% python3 -q
>>> import numpy as np
>>> np.set_printoptions(precision=2, suppress=True, linewidth=160, sign=" ")
>>> E = np.load("w.npy")
>>> print(E)
[[39 -3 -3  0  3  0]
 [ 2 42  2  2 -3 -2]
 [ 2  3 21  0 -2 -3]
 [ 2  2 -2 39 -1  2]
 [ 2  0 -1  0 18 -1]
 [ 0 -2 -3  2 -2 37]]
>>> out = np.linalg.inv(E)
>>> print(np.round(np.linalg.inv(out), 2) + 0)
[[39. -3. -3.  0.  3.  0.]
 [ 2. 42.  2.  2. -3. -2.]
 [ 2.  3. 21.  0. -2. -3.]
 [ 2.  2. -2. 39. -1.  2.]
 [ 2.  0. -1.  0. 18. -1.]
 [ 0. -2. -3.  2. -2. 37.]]
>>> x0 = np.array([7, 8, 7, 9, 4, 6])
>>> print((E @ x0).argmax())
3
>>> print(E @ x0)
[ 240  358  159  375   73  195]
>>> print(np.einsum("ij,j->i", E, x0))
[ 240  358  159  375   73  195]
>>> print(E @ np.ones(6))
[ 36.  43.  21.  42.  18.  32.]
>>> print(np.linalg.norm(E @ x0) <= np.linalg.norm(E, 2) * np.linalg.norm(x0) + 1e-9)
True
>>> out = E / np.sqrt((E ** 2).mean(axis=1, keepdims=True))
>>> print(np.linalg.matrix_rank(out) == np.linalg.matrix_rank(E))
True
>>> print(out[5])
[ 0.   -0.13 -0.2   0.13 -0.13  2.43]
>>> print(np.linalg.matrix_rank(E - E.mean(axis=1, keepdims=True)))
5
>>> K = np.load("dump.npy")
>>> print(K)
[[ 1  0  0  0  0  0  0  0]
 [ 3  0  0  0  0  0  0  0]
 [ 0  1  0  0  0  0  0  0]
 [ 3  1  2  3  0  0  0  0]
 [ 2  3  1  1  0  0  0  0]
 [ 1  0  0  2  0  2  0  0]
 [ 3  2  0  1  2  3  1  0]
 [ 3  2  2  1  3  0  3  2]]
>>> # triangular, det is the product of the diagonal
>>> rng = np.random.default_rng(36850)
>>> idx = rng.permutation(8)
>>> print(idx)
[ 5  2  3  1  0  4  6  7]
>>> out = K[idx][:, idx]
>>> print(round(float(np.linalg.det(out)), 2), round(np.linalg.det(K[idx]), 2))
0.0 -0.0
>>> print(np.diag(out))
[ 2  0  3  0  1  0  1  2]
>>> print(out)
[[ 2  0  2  0  1  0  0  0]
 [ 0  0  0  1  0  0  0  0]
 [ 0  2  3  1  3  0  0  0]
 [ 0  0  0  0  3  0  0  0]
 [ 0  0  0  0  1  0  0  0]
 [ 0  1  1  3  2  0  0  0]
 [ 3  0  1  2  3  2  1  0]
 [ 0  2  1  2  3  3  3  2]]
>>> print(np.sort(np.abs(np.linalg.eigvals(K))))
[ 0.  0.  0.  1.  1.  2.  2.  3.]
>>> print(K @ K)
[[  1   0   0   0   0   0   0   0]
 [  3   0   0   0   0   0   0   0]
 [  3   0   0   0   0   0   0   0]
 [ 15   5   6   9   0   0   0   0]
 [ 14   2   2   3   0   0   0   0]
 [  9   2   4  10   0   4   0   0]
 [ 22   9   4  12   2   9   1   0]
 [ 33  22   9  11  12   9   9   4]]
>>> print((K - K.T) / 2)
[[ 0.  -1.5  0.  -1.5 -1.  -0.5 -1.5 -1.5]
 [ 1.5  0.  -0.5 -0.5 -1.5  0.  -1.  -1. ]
 [ 0.   0.5  0.  -1.  -0.5  0.   0.  -1. ]
 [ 1.5  0.5  1.   0.  -0.5 -1.  -0.5 -0.5]
 [ 1.   1.5  0.5  0.5  0.   0.  -1.  -1.5]
 [ 0.5  0.   0.   1.   0.   0.  -1.5  0. ]
 [ 1.5  1.   0.   0.5  1.   1.5  0.  -1.5]
 [ 1.5  1.   1.   0.5  1.5  0.   1.5  0. ]]
>>> print((K + K.T) / 2)
[[ 1.   1.5  0.   1.5  1.   0.5  1.5  1.5]
 [ 1.5  0.   0.5  0.5  1.5  0.   1.   1. ]
 [ 0.   0.5  0.   1.   0.5  0.   0.   1. ]
 [ 1.5  0.5  1.   3.   0.5  1.   0.5  0.5]
 [ 1.   1.5  0.5  0.5  0.   0.   1.   1.5]
 [ 0.5  0.   0.   1.   0.   2.   1.5  0. ]
 [ 1.5  1.   0.   0.5  1.   1.5  1.   1.5]
 [ 1.5  1.   1.   0.5  1.5  0.   1.5  2. ]]
>>> print(np.prod(np.diag(K)), round(np.linalg.det(K), 2))
0 0.0
>>> print(K @ K)
[[  1   0   0   0   0   0   0   0]
 [  3   0   0   0   0   0   0   0]
 [  3   0   0   0   0   0   0   0]
 [ 15   5   6   9   0   0   0   0]
 [ 14   2   2   3   0   0   0   0]
 [  9   2   4  10   0   4   0   0]
 [ 22   9   4  12   2   9   1   0]
 [ 33  22   9  11  12   9   9   4]]
>>> print(np.linalg.matrix_rank(K - K[0, 0] * np.eye(8)))
7
>>> print(np.sort(np.linalg.eigvals(K)))
[ 0.  0.  0.  1.  1.  2.  2.  3.]
>>> left, sigma, VT = np.linalg.svd(K)
>>> evecs = VT[:(sigma > 1e-8).sum()]
>>> x0 = K[1] + -1 * K[2] + rng.integers(2) * np.eye(8)[2]
>>> print(x0)
[ 3. -1.  1.  0.  0.  0.  0.  0.]
>>> print(np.linalg.matrix_rank(np.vstack([K, x0])))
7
>>> W0 = np.load("a.npy")
>>> print(W0)
[[  0.7  -0.8  -0.1   1.5  -0.9   0.7  -0.2]
 [ -2.    1.5   1.6   0.5   2.   -0.1   0. ]
 [  0.9   0.5  -0.2   0.   -0.3  -0.5   1.3]
 [ -0.3  -1.5  -0.4   0.1  -0.3  -1.4  -0.7]
 [ -0.3   0.    0.1   0.5   1.5   0.8  -0.4]
 [ -0.1   0.    1.8  -0.9   0.6   1.4  -1.1]
 [  0.8   1.6   0.2  -0.6   0.7  -0.1  -0.4]
 [  0.2   0.5   1.5   1.3   1.4   0.5   0.3]
 [ -0.6   1.6  -0.4   1.1  -1.1   1.2  -0.1]
 [ -0.3  -1.   -0.9  -1.6  -0.5  -0.2   0.5]
 [ -0.3  -0.2   0.5  -1.   -1.3  -1.   -0.6]
 [  1.4   0.3   2.5  -1.8  -1.3  -0.4  -2. ]
 [  5.   -1.    6.   23.    8.  -10.    5. ]
 [  0.8  -0.5  -1.1  -0.4   1.7   0.7  -1.4]
 [  0.3   0.6   0.2  -0.6  -0.6  -0.8  -1.3]
 [  0.7  -0.1  -1.1   0.8   2.1  -0.4  -1.4]
 [  1.8   0.1  -0.7   1.3  -0.8  -0.7  -0.3]
 [ -0.7  -0.9  -0.6   0.4   0.2  -0.2   0.2]
 [ -0.5   2.1  -0.3  -1.2  -0.6  -1.2  -0.6]
 [  0.3  -1.4   1.8  -0.5   0.6  -1.9   1. ]
 [  1.4   1.6   0.3   0.9   1.5  -0.4   1.4]
 [ -0.6   0.9  -0.3   1.1   1.8  -0.9   1.4]
 [ -2.    1.3   0.6  -0.1  -0.2   0.3   0.7]]
>>> ang = np.radians(90)
>>> Rm = np.eye(7)
>>> Rm[6, 6] = Rm[0, 0] = np.cos(ang)
>>> Rm[6, 0], Rm[0, 6] = -np.sin(ang), np.sin(ang)
>>> print(Rm.round(2) + 0)
[[ 0.  0.  0.  0.  0.  0.  1.]
 [ 0.  1.  0.  0.  0.  0.  0.]
 [ 0.  0.  1.  0.  0.  0.  0.]
 [ 0.  0.  0.  1.  0.  0.  0.]
 [ 0.  0.  0.  0.  1.  0.  0.]
 [ 0.  0.  0.  0.  0.  1.  0.]
 [-1.  0.  0.  0.  0.  0.  0.]]
>>> out = W0 @ Rm.T
>>> print(np.allclose(W0 @ W0.T, out @ out.T))
True
>>> print(np.abs(out - W0).max(axis=0))
[  3.4   0.    0.    0.    0.    0.   10. ]
>>> print(np.linalg.svd(W0, compute_uv=False), np.linalg.svd(out, compute_uv=False))
[ 28.33   5.83   5.3    4.73   4.42   4.01   3.33] [ 28.33   5.83   5.3    4.73   4.42   4.01   3.33]
>>> print(np.allclose(np.linalg.norm(W0, axis=1), np.linalg.norm(out, axis=1)))
True
>>> out = np.array([[3, -1], [0, -2]])
>>> feats = np.tile(out, (2, 2))
>>> print(feats)
[[ 3 -1  3 -1]
 [ 0 -2  0 -2]
 [ 3 -1  3 -1]
 [ 0 -2  0 -2]]
>>> print(np.round(np.linalg.norm(feats, 2) / np.linalg.norm(feats), 2))
0.87
>>> print([round(float(x), 2) for x in np.linalg.svd(feats, compute_uv=False)[:3]])
[6.51, 3.68, 0.0]
>>> print(np.argsort(-np.linalg.norm(feats, axis=0).round(6), kind="stable")[:3])
[ 0  2  1]
>>> print(np.linalg.matrix_rank(feats, rtol=0.1))
2
>>> left, sigma, VT = np.linalg.svd(feats)
>>> print(np.argmax(sigma[:-1] / (sigma[1:] + 1e-6)) + 1)
2
>>> print(sigma.round(2) + 0)
[ 6.51  3.68  0.    0.  ]
>>> out = left[:, :2] @ np.diag(sigma[:2]) @ VT[:2]
>>> print(round(float(np.linalg.norm(feats - out, 2)), 2), round(sigma[2], 2))
0.0 0.0
>>> print(round(float(np.linalg.norm(feats - out) / np.linalg.norm(feats)), 2))
0.0
>>> print(np.linalg.matrix_rank(feats, rtol=0.05))
2
>>> print(out.round(2) + 0)
[[ 3. -1.  3. -1.]
 [ 0. -2.  0. -2.]
 [ 3. -1.  3. -1.]
 [ 0. -2.  0. -2.]]
>>> r = np.linalg.matrix_rank(feats)
>>> print(r)
2
>>> ns = np.linalg.svd(feats)[2][r:].T
>>> print(np.allclose(feats @ ns, 0))
True
>>> print([int(np.linalg.matrix_rank(feats[:, :j + 1])) for j in range(4)])
[1, 2, 2, 2]
>>> print([int(np.linalg.matrix_rank(np.delete(feats, i, axis=0))) for i in range(4)])
[2, 2, 2, 2]
>>> proj = np.triu(np.array([[0, 0, 2, 2], [2, 1, 3, 0], [2, 1, 3, 0], [2, 0, 0, 2]]), 1) + np.eye(4)
>>> out = proj @ feats @ np.linalg.inv(proj)
>>> print(np.trace(out), np.trace(feats))
2.0 2
>>> print(np.linalg.matrix_rank(out))
2
>>> out = feats + rng.integers(-2, 3, (4, 2)) @ rng.integers(-2, 3, (2, 4))
>>> print(out)
[[ 3 -2  3 -3]
 [ 0 -2  0 -2]
 [ 3  1  3  3]
 [ 2 -4 -2 -8]]
>>> print(np.round(np.linalg.svd(out - feats, compute_uv=False), 2) + 0)
[ 8.36  1.77  0.    0.  ]
>>> print(out - feats)
[[ 0 -1  0 -2]
 [ 0  0  0  0]
 [ 0  2  0  4]
 [ 2 -2 -2 -6]]
>>> print(np.linalg.matrix_rank(out - feats, tol=1e-8))
2
>>> out = np.array([[-1, -2], [0, 3]])
>>> m1 = np.block([[np.zeros((2, 2)), out], [out.T, np.zeros((2, 2))]])
>>> print(m1)
[[ 0.  0. -1. -2.]
 [ 0.  0.  0.  3.]
 [-1.  0.  0.  0.]
 [-2.  3.  0.  0.]]
>>> W1 = np.array([[3, 1, 1, 2], [1, 2, 0, 2], [1, 2, 1, 1], [0, 0, 1, 2]])
>>> coef = np.array([1, 0, 3, 3])
>>> act = np.maximum(m1 @ W1 + coef, 0)
>>> print(act)
[[ 0.  0.  0.  0.]
 [ 1.  0.  6.  9.]
 [ 0.  0.  2.  1.]
 [ 0.  4.  1.  5.]]
>>> print(np.linalg.matrix_rank(act))
3
>>> basis = np.array([[1, -2, 2], [2, -2, 1], [0, 1, 0], [-2, 2, -2]])
>>> print(W1 @ basis)
[[ 1 -3  3]
 [ 1 -2  0]
 [ 3 -3  2]
 [-4  5 -4]]
>>> left, sigma, VT = np.linalg.svd(act)
>>> print(np.argmax(sigma[:-1] / (sigma[1:] + 1e-6)) + 1)
3
>>> out = left[:, :3] @ np.diag(sigma[:3]) @ VT[:3]
>>> print(round(np.abs(act - out).max(), 2))
0.0
>>> print(np.linalg.matrix_rank(out))
3
>>> proj = np.triu(np.array([[2, 0, 3, 3], [0, 1, 1, 3], [3, 2, 0, 2], [0, 1, 3, 1]]), 1) + np.eye(4)
>>> out = proj @ m1 @ np.linalg.inv(proj)
>>> print(proj @ m1 - m1 @ proj)
[[-9.  9.  0.  2.]
 [-7.  9.  0.  0.]
 [-4.  6.  3.  3.]
 [ 0.  0.  3. -3.]]
>>> print(np.trace(out), np.trace(m1))
0.0 0.0
>>> print(np.round(np.poly(out), 2) + 0)
[  1.   0. -14.   0.   9.]
>>> print(round(np.linalg.det(out), 2))
9.0
>>> x0 = np.array([2, 0, 3, 0])
>>> print((m1 * x0).sum(axis=1))
[-3.  0. -2. -4.]
>>> print((m1 @ x0).argmax())
1
>>> print(np.einsum("ij,j->i", m1, x0))
[-3.  0. -2. -4.]
>>> print(m1 @ x0)
[-3.  0. -2. -4.]
>>> print(np.sign((m1 @ x0).round(6)))
[-1.  0. -1. -1.]
>>> print(m1 @ (2 * x0))
[-6.  0. -4. -8.]
>>> print(m1 * x0)
[[ 0.  0. -3. -0.]
 [ 0.  0.  0.  0.]
 [-2.  0.  0.  0.]
 [-4.  0.  0.  0.]]
>>> evals, evecs = np.linalg.eigh(m1)
>>> x0 = np.array([0, 2, -2, 1])
>>> print(np.round(evecs * np.maximum(evals, 0) @ evecs.T, 2) + 0)
[[ 0.89 -0.67 -0.5  -1.  ]
 [-0.67  1.34  0.    1.5 ]
 [-0.5   0.    0.45  0.22]
 [-1.    1.5   0.22  1.79]]
>>> print(np.abs(m1).sum(axis=1).max(), round(float(np.abs(evals).max()), 2))
5.0 3.65
>>> print(x0 @ m1 @ x0)
12.0
>>> O, _ = np.linalg.qr(np.array([[-1.7, 0.5, 1.6, -1.9, 0.1, -0.8, 0.0, 0.4],
...     [0.5, 1.0, -0.7, -0.3, -1.2, -2.1, 0.5, -0.9],
...     [-0.7, 1.0, -1.2, -1.9, 0.0, -0.4, 0.0, -0.8],
...     [-0.5, 0.6, -0.2, -1.4, 0.8, 0.7, -0.1, 0.2],
...     [-3.0, 1.0, 0.6, -0.7, 0.9, 2.5, 0.4, -0.5],
...     [0.2, -0.6, 1.6, 1.3, 0.0, 1.5, -1.2, -1.7],
...     [-0.7, -0.2, -0.3, -0.8, 0.9, -0.2, 2.0, 0.3],
...     [-1.2, 0.5, 0.2, 1.2, 0.9, -0.4, 2.3, -0.6]]))
>>> A = O[:, :3]
>>> print(A.round(2) + 0)
[[-0.44  0.04  0.56]
 [ 0.13 -0.72  0.29]
 [-0.18 -0.47 -0.3 ]
 [-0.13 -0.27  0.06]
 [-0.78  0.   -0.07]
 [ 0.05  0.33  0.55]
 [-0.18  0.27 -0.45]
 [-0.31 -0.06  0.  ]]
>>> u = np.array([-5, -6])
>>> print(np.polyval(u, A[4]))
[-2.11 -5.99 -5.67]
>>> print(np.cross(A[4, :3], A[3, :3]))
[-0.02  0.05  0.21]
>>> x0 = np.array([0, 0, 1])
>>> y = A @ x0
>>> print(np.round(np.linalg.solve(A.T @ A, A.T @ y), 2) + 0)
[ 0.  0.  1.]
>>> print(np.round(np.linalg.lstsq(A, y)[0], 2) + 0)
[ 0.  0.  1.]
>>> y = y + 0.3 * rng.normal(size=8)
>>> print(y)
[ 1.14  0.37 -0.4   0.01 -0.25  0.31 -0.95 -0.26]
>>> coef, *_ = np.linalg.lstsq(A, y)
>>> print(np.round(A.T @ (y - A @ coef), 2) + 0)
[ 0.  0.  0.]
>>> out = np.c_[A[:, :1] @ np.array([[1]]), np.array([5, 1, 1, 2, 1, 2, 1, 4])]
>>> print(out)
[[-0.44  5.  ]
 [ 0.13  1.  ]
 [-0.18  1.  ]
 [-0.13  2.  ]
 [-0.78  1.  ]
 [ 0.05  2.  ]
 [-0.18  1.  ]
 [-0.31  4.  ]]
>>> print(np.round(np.linalg.norm(out - A @ np.linalg.lstsq(A, out)[0], axis=0), 2) + 0)
[ 0.    4.33]
>>> print(np.linalg.matrix_rank(np.c_[A, out]))
4
>>> print(np.linalg.matrix_rank(out))
2
